% ipython --no-banner

In [1]: import numpy as np

In [2]: np.set_printoptions(precision=2, suppress=True, linewidth=120, floatmode="fixed")

In [3]: mat = np.load("a.npy")

In [4]: print(mat)
[[4 2 4 2 1]
 [2 2 4 2 1]
 [4 4 0 1 2]
 [2 2 1 4 1]
 [1 1 2 1 4]]

In [5]: out = mat[0, 0] * mat[1:] - np.outer(mat[1:, 0], mat[0])

In [6]: print(out)
[[  0   4   8   4   2]
 [  0   8 -16  -4   4]
 [  0   4  -4  12   2]
 [  0   2   4   2  15]]

In [7]: print(np.linalg.matrix_rank(out), np.linalg.matrix_rank(mat))
4 5

In [8]: print(np.flatnonzero(~out.round(6).any(axis=1)))
[]

In [9]: print(mat[:, 0] / mat[0, 0])
[1.00 0.50 1.00 0.50 0.25]

In [10]: A = np.load("sample17.npy")

In [11]: print(A)
[[0 3 3 0 6 6]
 [3 0 2 6 0 4]
 [2 0 1 4 0 2]
 [0 3 3 0 9 9]
 [3 0 2 9 0 6]
 [2 0 1 6 0 3]]

In [12]: out = A / np.sqrt((A ** 2).mean(axis=1, keepdims=True))

In [13]: print(out[0])
[0.00 0.77 0.77 0.00 1.55 1.55]

In [14]: print(A - A.mean(axis=1, keepdims=True))
[[-3.00  0.00  0.00 -3.00  3.00  3.00]
 [ 0.50 -2.50 -0.50  3.50 -2.50  1.50]
 [ 0.50 -1.50 -0.50  2.50 -1.50  0.50]
 [-4.00 -1.00 -1.00 -4.00  5.00  5.00]
 [-0.33 -3.33 -1.33  5.67 -3.33  2.67]
 [ 0.00 -2.00 -1.00  4.00 -2.00  1.00]]

In [15]: print(np.linalg.norm(out, axis=1))
[2.45 2.45 2.45 2.45 2.45 2.45]

In [16]: rng = np.random.default_rng(63126)

In [17]: out = A + rng.integers(-2, 3, (6, 5)) @ rng.integers(-2, 3, (5, 6))

In [18]: print(out)
[[ 4  0  6 -1  6  5]
 [ 9 -3 -1 11  4  7]
 [ 3  0 -6 12  6  7]
 [-4  5 10 -6  2  5]
 [-2  5  4  3 -6  3]
 [ 3 -3  6 10 -1  4]]

In [19]: print(np.linalg.matrix_rank(out - A, tol=1e-8))
5

In [20]: print(np.round(np.linalg.svd(out - A, compute_uv=False), 2) + 0)
[23.04 10.33  5.62  1.91  0.26  0.00]

In [21]: print(np.linalg.matrix_power(out, 2))
[[  41   10   32  142   17   95]
 [ -25   63  231  -38   27  112]
 [ -45   69  240  -59  -37   79]
 [  94  -50 -111  271   27   81]
 [  58  -39  -17   99   71   62]
 [ -23   42  105   13   64   99]]

In [22]: print((out - out.T) / 2)
[[ 0.00 -4.50  1.50  1.50  4.00  1.00]
 [ 4.50  0.00 -0.50  3.00 -0.50  5.00]
 [-1.50  0.50  0.00  1.00  1.00  0.50]
 [-1.50 -3.00 -1.00  0.00 -0.50 -2.50]
 [-4.00  0.50 -1.00  0.50  0.00  2.00]
 [-1.00 -5.00 -0.50  2.50 -2.00  0.00]]

In [23]: Uu, sv, Vh = np.linalg.svd(A)

In [24]: print(np.argmax(sv[:-1] / (sv[1:] + 1e-6)) + 1)
5

In [25]: print(sv)
[19.19 12.99  1.29  0.87  0.69  0.05]

In [26]: out = Uu[:, :5] @ np.diag(sv[:5]) @ Vh[:5]

In [27]: print(out.round(2) + 0)
[[ 0.00  3.00  3.00  0.00  6.00  6.00]
 [ 3.01  0.01  1.99  6.00  0.00  4.00]
 [ 1.99 -0.02  1.02  4.00  0.01  1.99]
 [ 0.00  3.00  3.00  0.00  9.00  9.00]
 [ 2.99 -0.01  2.01  9.00  0.00  6.00]
 [ 2.01  0.01  0.99  6.00 -0.01  3.01]]

In [28]: print(round(float(np.linalg.norm(A - out, 2)), 2), np.round(sv[5], 2))
0.05 0.05

In [29]: print(np.linalg.matrix_rank(A, rtol=0.05))
3

In [30]: print(np.round(np.abs(A - out).max(), 2))
0.02
